$ ipython --no-banner

In [1]: import numpy as np

In [2]: from numpy import linalg as LA

In [3]: np.set_printoptions(suppress=True, linewidth=120)

In [4]: def rnd(a):
   ...:     return np.round(a, 3) + 0
   ...: 

In [5]: data = np.load("data.npy")

In [6]: print(data)
[[1 0 0 0 0]
 [0 0 0 0 0]
 [0 0 0 0 0]
 [0 0 0 0 0]
 [0 0 0 0 1]]

In [7]: ev, vecs = LA.eigh(data)

In [8]: print(vecs.T @ data @ vecs)
[[0. 0. 0. 0. 0.]
 [0. 0. 0. 0. 0.]
 [0. 0. 0. 0. 0.]
 [0. 0. 0. 1. 0.]
 [0. 0. 0. 0. 1.]]

In [9]: print(rnd(LA.eigvalsh(data + 5 * np.eye(5))))
[5. 5. 5. 6. 6.]

In [10]: print(vecs @ np.diag(ev) @ vecs.T)
[[1. 0. 0. 0. 0.]
 [0. 0. 0. 0. 0.]
 [0. 0. 0. 0. 0.]
 [0. 0. 0. 0. 0.]
 [0. 0. 0. 0. 1.]]

In [11]: print(rnd(LA.eigvalsh(data @ data)))
[0. 0. 0. 1. 1.]

In [12]: print(ev.sum(), np.trace(data))
2.0 2

In [13]: print((ev > 1e-8).sum(), (ev < -1e-8).sum())
2 0

In [14]: print(vecs.T @ vecs)
[[1. 0. 0. 0. 0.]
 [0. 1. 0. 0. 0.]
 [0. 0. 1. 0. 0.]
 [0. 0. 0. 1. 0.]
 [0. 0. 0. 0. 1.]]

In [15]: print(np.unique(ev.round(6) + 0, return_counts=True)[1])
[3 2]

In [16]: print(rnd(LA.svd(data, compute_uv=False)))
[1. 1. 0. 0. 0.]

In [17]: X = np.array([[-6.0, -2.0, -1.0, 2.0],
    ...:     [4.0, 1.0, 0.0, -2.0],
    ...:     [10.0, 4.0, 1.0, -4.0],
    ...:     [-4.0, -1.0, -2.0, 0.0]])

In [18]: proj = np.triu(np.array([[8, 7, -2, 4], [-6, -5, 5, -3], [5, 4, 0, -6], [5, -1, -4, 0]]), 1) + np.eye(4)

In [19]: M2 = proj @ X @ LA.inv(proj)

In [20]: print(rnd(LA.det(M2)))
0.0

In [21]: print(proj @ X - X @ proj)
[[ -8.  37. -12.   6.]
 [ 62.  -5.  14. -33.]
 [ 24. -64.  12. -22.]
 [  0.  28.  -3.   1.]]

In [22]: print(np.trace(M2), np.trace(X))
-4.0 -4.0

In [23]: print(rnd(np.poly(M2)))
[1. 4. 5. 2. 0.]

In [24]: M2 = np.array([[-9, 3], [7, 9], [-4, 5], [-3, 0]])

In [25]: print(M2.T @ X.T)
[[ 38. -23. -54.  37.]
 [-41.  21.  71. -31.]]

In [26]: print(LA.matrix_rank(np.vstack([X, M2.T])))
4

In [27]: print(np.vstack([X, M2.T]).shape)
(6, 4)

In [28]: print(np.einsum("ik,kj->ij", X, M2))
[[ 38. -41.]
 [-23.  21.]
 [-54.  71.]
 [ 37. -31.]]

In [29]: print(np.trace(X))
-4.0

In [30]: print(rnd(np.abs(LA.eigvals(X)).max()))
2.0

In [31]: print(rnd(np.trace(LA.pinv(X) @ X)))
3.0

In [32]: print([round(float(x), 3) for x in LA.svd(X, compute_uv=False)[:3]])
[14.646, 2.258, 0.629]

In [33]: print(rnd(LA.norm(X, 2) / LA.norm(X)))
0.987
